$ ipython --no-banner

In [1]: import numpy as np

In [2]: import numpy.linalg as la

In [3]: np.set_printoptions(precision=3, suppress=True, linewidth=100)

In [4]: X = np.array([[-3, -2, -5, 3],
   ...:     [-9, -6, -15, 9],
   ...:     [0, 0, 0, 0],
   ...:     [-6, -4, -10, 6],
   ...:     [-6, -4, -10, 6],
   ...:     [-9, -6, -15, 9]])

In [5]: Uu, s, vt = la.svd(X)

In [6]: s.round(3) + 0
Out[6]: array([35.623,  0.   ,  0.   ,  0.   ])

In [7]: np.argmax(s[:-1] / (s[1:] + 1e-6)) + 1
Out[7]: np.int64(1)

In [8]: A2 = Uu[:, :1] @ np.diag(s[:1]) @ vt[:1]

In [9]: A2
Out[9]: 
array([[ -3.,  -2.,  -5.,   3.],
       [ -9.,  -6., -15.,   9.],
       [  0.,   0.,   0.,   0.],
       [ -6.,  -4., -10.,   6.],
       [ -6.,  -4., -10.,   6.],
       [ -9.,  -6., -15.,   9.]])

In [10]: round(np.abs(X - A2).max(), 3)
Out[10]: np.float64(0.0)

In [11]: round(float(la.norm(X - A2, 2)), 3), round(float(s[1]), 3)
Out[11]: (0.0, 0.0)

In [12]: round(la.norm(A2, 2) / la.norm(A2), 3)
Out[12]: np.float64(1.0)

In [13]: np.argsort(-la.norm(A2, axis=0).round(6), kind="stable")[:3]
Out[13]: array([2, 0, 3])

In [14]: [round(float(x), 3) for x in la.svd(A2, compute_uv=False)[:3]]
Out[14]: [35.623, 0.0, 0.0]

In [15]: la.matrix_rank(A2, rtol=0.1)
Out[15]: np.int64(1)

In [16]: X @ X
ValueError: matmul: Input operand 1 has a mismatch in its core dimension 0, with gufunc signature (n?,k),(k,m?)->(n?,m?) (size 6 is different from 4)


In [17]: cov = X.T @ X

In [18]: cov
Out[18]: 
array([[ 243,  162,  405, -243],
       [ 162,  108,  270, -162],
       [ 405,  270,  675, -405],
       [-243, -162, -405,  243]])

In [19]: np.allclose(cov, cov.T)
Out[19]: True

In [20]: np.round(la.svd(X, compute_uv=False) ** 2, 3) + 0
Out[20]: array([1269.,    0.,    0.,    0.])

In [21]: np.trace(cov), (X ** 2).sum()
Out[21]: (np.int64(1269), np.int64(1269))

In [22]: np.diag(cov)
Out[22]: array([243, 108, 675, 243])

In [23]: np.argsort(-la.norm(X, axis=0).round(6), kind="stable")[:3]
Out[23]: array([2, 0, 3])

In [24]: rk = la.matrix_rank(X)

In [25]: rk
Out[25]: np.int64(1)

In [26]: N = la.svd(X)[2][rk:].T

In [27]: [int(la.matrix_rank(X[:i])) for i in range(1, len(X) + 1)]
Out[27]: [1, 1, 1, 1, 1, 1]

In [28]: N.shape
Out[28]: (4, 3)

In [29]: rng = np.random.default_rng(13103)

In [30]: data = (rng.random((5, 5)) < 0.3) + np.eye(5)

In [31]: data /= data.sum(axis=1, keepdims=True)

In [32]: data
Out[32]: 
array([[0.667, 0.333, 0.   , 0.   , 0.   ],
       [0.   , 0.5  , 0.25 , 0.25 , 0.   ],
       [0.   , 0.333, 0.333, 0.333, 0.   ],
       [0.   , 0.5  , 0.   , 0.5  , 0.   ],
       [0.25 , 0.25 , 0.25 , 0.   , 0.25 ]])

In [33]: labels = rng.permutation(5)

In [34]: A2 = data[:, labels] * rng.choice([-1, 1], 5)

In [35]: A2
Out[35]: 
array([[ 0.667,  0.   , -0.333,  0.   , -0.   ],
       [ 0.   ,  0.25 , -0.5  ,  0.   , -0.25 ],
       [ 0.   ,  0.333, -0.333,  0.   , -0.333],
       [ 0.   ,  0.   , -0.5  ,  0.   , -0.5  ],
       [ 0.25 ,  0.25 , -0.25 ,  0.25 , -0.   ]])

In [36]: Uu, _, vt = la.svd(data.T @ A2)

In [37]: np.round(Uu @ vt, 3) + 0
Out[37]: 
array([[ 1.,  0.,  0.,  0.,  0.],
       [ 0.,  0., -1.,  0.,  0.],
       [ 0.,  1.,  0.,  0.,  0.],
       [ 0.,  0.,  0.,  0., -1.],
       [ 0.,  0.,  0.,  1.,  0.]])

In [38]: A2 = np.array([[3, 3, 4], [2, 0, -5], [3, -2, -1], [-2, 1, -1], [-3, 1, -1]])

In [39]: np.einsum("ik,kj->ji", data, A2)
Out[39]: 
array([[ 2.667,  1.25 ,  1.   ,  0.   ,  1.25 ],
       [ 2.   , -0.25 , -0.333,  0.5  ,  0.5  ],
       [ 1.   , -3.   , -2.333, -3.   , -0.75 ]])

In [40]: np.einsum("ij->j", data)
Out[40]: array([0.917, 1.917, 0.833, 1.083, 0.25 ])

In [41]: np.einsum("ij,ij->i", data, data)
Out[41]: array([0.556, 0.375, 0.333, 0.5  , 0.25 ])

In [42]: A2.T @ data.T
Out[42]: 
array([[ 2.667,  1.25 ,  1.   ,  0.   ,  1.25 ],
       [ 2.   , -0.25 , -0.333,  0.5  ,  0.5  ],
       [ 1.   , -3.   , -2.333, -3.   , -0.75 ]])

In [43]: la.matrix_rank(np.vstack([data, A2.T]))
Out[43]: np.int64(5)

In [44]: la.matrix_rank(data @ A2)
Out[44]: np.int64(3)

In [45]: np.vstack([data, A2.T]).shape
Out[45]: (8, 5)

In [46]: data @ A2
Out[46]: 
array([[ 2.667,  2.   ,  1.   ],
       [ 1.25 , -0.25 , -3.   ],
       [ 1.   , -0.333, -2.333],
       [ 0.   ,  0.5  , -3.   ],
       [ 1.25 ,  0.5  , -0.75 ]])

In [47]: E = np.load("x.npy")

In [48]: E
Out[48]: 
array([[-2, -1, -2, -1],
       [ 0,  1,  0,  1],
       [-2, -1, -2, -1],
       [ 0,  1,  0,  1]])

In [49]: A2 = la.inv(data)

In [50]: np.round(data @ A2, 3) + 0
Out[50]: 
array([[1., 0., 0., 0., 0.],
       [0., 1., 0., 0., 0.],
       [0., 0., 1., 0., 0.],
       [0., 0., 0., 1., 0.],
       [0., 0., 0., 0., 1.]])

In [51]: A2
Out[51]: 
array([[ 1.5, -2. ,  1.5,  0. ,  0. ],
       [ 0. ,  4. , -3. ,  0. ,  0. ],
       [-0. , -0. ,  3. , -2. , -0. ],
       [ 0. , -4. ,  3. ,  2. ,  0. ],
       [-1.5, -2. , -1.5,  2. ,  4. ]])

In [52]: np.round(la.cond(data), 3)
Out[52]: np.float64(9.024)

In [53]: la.inv(A2)
Out[53]: 
array([[0.667, 0.333, 0.   , 0.   , 0.   ],
       [0.   , 0.5  , 0.25 , 0.25 , 0.   ],
       [0.   , 0.333, 0.333, 0.333, 0.   ],
       [0.   , 0.5  , 0.   , 0.5  , 0.   ],
       [0.25 , 0.25 , 0.25 , 0.   , 0.25 ]])

In [54]: np.allclose(A2, data.T)
Out[54]: False

In [55]: A2 = np.array([[2, -2], [2, 4], [-2, 5], [-1, 1]])

In [56]: la.matrix_rank(np.vstack([E, A2.T]))
Out[56]: np.int64(4)

In [57]: A2.T @ E.T
Out[57]: 
array([[ -1,   1,  -1,   1],
       [-11,   5, -11,   5]])

In [58]: la.matrix_rank(E @ A2)
Out[58]: np.int64(2)

In [59]: np.einsum("ij,ij->", E, A2)
ValueError: operands could not be broadcast together with remapped shapes [original->remapped]: (4,4)->(4,4) (4,2)->(4,2) 


In [60]: np.einsum("ij->j", E)
Out[60]: array([-4,  0, -4,  0])

In [61]: np.einsum("ij,ij->i", E, E)
Out[61]: array([10,  2, 10,  2])

In [62]: E @ A2
Out[62]: 
array([[ -1, -11],
       [  1,   5],
       [ -1, -11],
       [  1,   5]])

In [63]: A2 = np.array([[0, 0], [2, 4]])

In [64]: C = np.kron(A2, E)

In [65]: C
Out[65]: 
array([[ 0,  0,  0,  0,  0,  0,  0,  0],
       [ 0,  0,  0,  0,  0,  0,  0,  0],
       [ 0,  0,  0,  0,  0,  0,  0,  0],
       [ 0,  0,  0,  0,  0,  0,  0,  0],
       [-4, -2, -4, -2, -8, -4, -8, -4],
       [ 0,  2,  0,  2,  0,  4,  0,  4],
       [-4, -2, -4, -2, -8, -4, -8, -4],
       [ 0,  2,  0,  2,  0,  4,  0,  4]])

In [66]: C.shape
Out[66]: (8, 8)

In [67]: np.round(la.norm(C, 2), 3), round(float(la.norm(A2, 2) * la.norm(E, 2)), 3)
Out[67]: (np.float64(20.467), 20.467)

In [68]: np.argsort(-la.norm(E, axis=0).round(6), kind="stable")[:3]
Out[68]: array([0, 2, 1])

In [69]: [round(float(x), 3) for x in la.svd(E, compute_uv=False)[:3]]
Out[69]: [4.576, 1.748, 0.0]

In [70]: rk = la.matrix_rank(E)

In [71]: rk
Out[71]: np.int64(2)

In [72]: N = la.svd(E)[2][rk:].T

In [73]: N.shape
Out[73]: (4, 2)

In [74]: [int(la.matrix_rank(np.delete(E, i, axis=0))) for i in range(4)]
Out[74]: [2, 2, 2, 2]

In [75]: la.matrix_rank(E.T @ E), la.matrix_rank(E @ E.T)
Out[75]: (np.int64(2), np.int64(2))

In [76]: np.allclose(E @ N, 0)
Out[76]: True

In [77]: A = np.load("data.npy")

In [78]: A
Out[78]: 
array([[  2.285,  15.371, -12.303,  17.862,  30.436],
       [  1.771,  14.224, -13.312,  17.985,  31.156],
       [  2.289,  14.152, -14.763,  17.342,  30.916],
       [-10.068,   8.771,  -7.564,  11.142,  28.447],
       [  2.404,  14.518, -14.864,  16.771,  31.294],
       [  1.247,  13.48 , -12.274,  17.535,  29.994],
       [-10.087,   6.394,  -8.64 ,  14.244,  27.422],
       [  2.074,  13.755, -13.746,  17.858,  30.403],
       [  2.447,  13.715, -14.261,  18.314,  30.316],
       [-11.506,   8.697,  -7.024,  14.176,  27.548],
       [  3.116,  12.188, -12.285,  18.809,  29.333],
       [-11.723,   7.409,  -9.932,  13.283,  28.148],
       [  3.496,  -7.864,  -7.5  ,  -6.71 ,  17.964],
       [  1.97 ,  12.177, -16.338,  20.435,  29.088],
       [  1.814,  -8.213,  -9.776,  -8.001,  15.339],
       [-10.77 ,   8.699,  -8.01 ,  13.764,  27.894],
       [  3.737,  -8.629,  -7.691,  -5.856,  16.051],
       [  1.671,  -8.306,  -8.246,  -8.604,  13.926],
       [  1.409,  13.576, -15.716,  18.834,  30.473],
       [  1.916,  15.   , -14.213,  17.553,  29.971],
       [  2.   ,  13.831, -14.937,  18.508,  31.64 ],
       [  3.643,  -8.729,  -8.877,  -6.802,  16.841],
       [  1.986,  14.42 , -13.556,  17.939,  31.276],
       [  2.298,  13.526, -14.319,  18.286,  30.279],
       [  2.038,  14.028, -15.586,  16.574,  29.489],
       [ -7.518,   6.682,  -6.647,  13.598,  29.208],
       [-11.56 ,   8.354,  -7.957,  14.905,  26.198],
       [  2.156,  15.952, -14.878,  17.355,  28.806],
       [ -9.558,   9.628,  -8.239,  14.258,  27.407],
       [ -9.624,   5.322,  -7.512,  15.291,  28.825],
       [  4.114,  -6.573,  -7.842,  -6.842,  17.669]])

In [79]: t = np.radians(30)

In [80]: R = np.eye(5)

In [81]: R[2, 2] = R[4, 4] = np.cos(t)

In [82]: R[2, 4], R[4, 2] = -np.sin(t), np.sin(t)

In [83]: R
Out[83]: 
array([[ 1.   ,  0.   ,  0.   ,  0.   ,  0.   ],
       [ 0.   ,  1.   ,  0.   ,  0.   ,  0.   ],
       [ 0.   ,  0.   ,  0.866,  0.   , -0.5  ],
       [ 0.   ,  0.   ,  0.   ,  1.   ,  0.   ],
       [ 0.   ,  0.   ,  0.5  ,  0.   ,  0.866]])

In [84]: A2 = A @ R.T

In [85]: round(float(la.det(R)), 3), np.round(np.trace(R), 3)
Out[85]: (1.0, np.float64(4.732))

In [86]: np.allclose(A @ A.T, A2 @ A2.T)
Out[86]: True

In [87]: A2 = np.c_[A[:, :4] @ np.array([[-3, 4, 0, 0], [-5, -2, 5, 5], [-4, 3, 5, 0], [-1, -4, 3, 5]]), np.array([-1, -2, -1, 0, 0, -1, 1, -1, -1, -1, 0, -2, 2, 1, 2, -2, -2, -1, -2, -2, -1, 2, 2, 1, 2, -1, 2, 2, -2, 2, 1])]

In [88]: A2
Out[88]: 
array([[ -52.36 , -129.959,   68.926,  166.165,   -1.   ],
       [ -41.17 , -133.24 ,   58.515,  161.045,   -2.   ],
       [ -35.917, -132.805,   48.971,  157.47 ,   -1.   ],
       [   5.463, -125.074,   39.461,   99.565,    0.   ],
       [ -37.117, -131.096,   48.583,  156.445,    0.   ],
       [ -39.58 , -128.934,   58.635,  155.075,   -1.   ],
       [  18.607, -136.032,   31.502,  103.19 ,    1.   ],
       [ -37.871, -131.884,   53.619,  158.065,   -1.   ],
       [ -37.186, -133.681,   52.212,  160.145,   -1.   ],
       [   4.953, -141.194,   50.893,  114.365,   -1.   ],
       [ -39.957, -124.003,   55.942,  154.985,    0.   ],
       [  24.569, -144.638,   27.234,  103.46 ,   -2.   ],
       [  65.542,   34.052,  -96.95 ,  -72.87 ,    2.   ],
       [ -21.878, -147.228,   40.5  ,  163.06 ,    1.   ],
       [  82.728,   26.358, -113.948,  -81.07 ,    2.   ],
       [   7.091, -139.564,   44.737,  112.315,   -2.   ],
       [  68.554,   32.557,  -99.168,  -72.425,   -2.   ],
       [  78.105,   32.974, -108.572,  -84.55 ,   -1.   ],
       [ -28.077, -144.   ,   45.802,  162.05 ,   -2.   ],
       [ -41.449, -135.187,   56.594,  162.765,   -2.   ],
       [ -33.915, -138.505,   49.994,  161.695,   -1.   ],
       [  75.026,   32.607, -108.436,  -77.655,    2.   ],
       [ -41.773, -133.32 ,   58.137,  161.795,    2.   ],
       [ -35.534, -133.961,   50.893,  159.06 ,    1.   ],
       [ -30.484, -132.958,   41.932,  153.01 ,    2.   ],
       [   2.134, -117.769,   40.969,  101.4  ,   -1.   ],
       [   9.833, -146.439,   46.7  ,  116.295,    2.   ],
       [ -44.071, -137.334,   57.435,  166.535,    2.   ],
       [  -0.768, -139.237,   49.719,  119.43 ,   -2.   ],
       [  17.019, -132.84 ,   34.923,  103.065,    2.   ],
       [  58.733,   33.444,  -92.601,  -67.075,    1.   ]])

In [89]: la.matrix_rank(np.c_[A, A2])
Out[89]: np.int64(6)

In [90]: la.matrix_rank(A2)
Out[90]: np.int64(5)
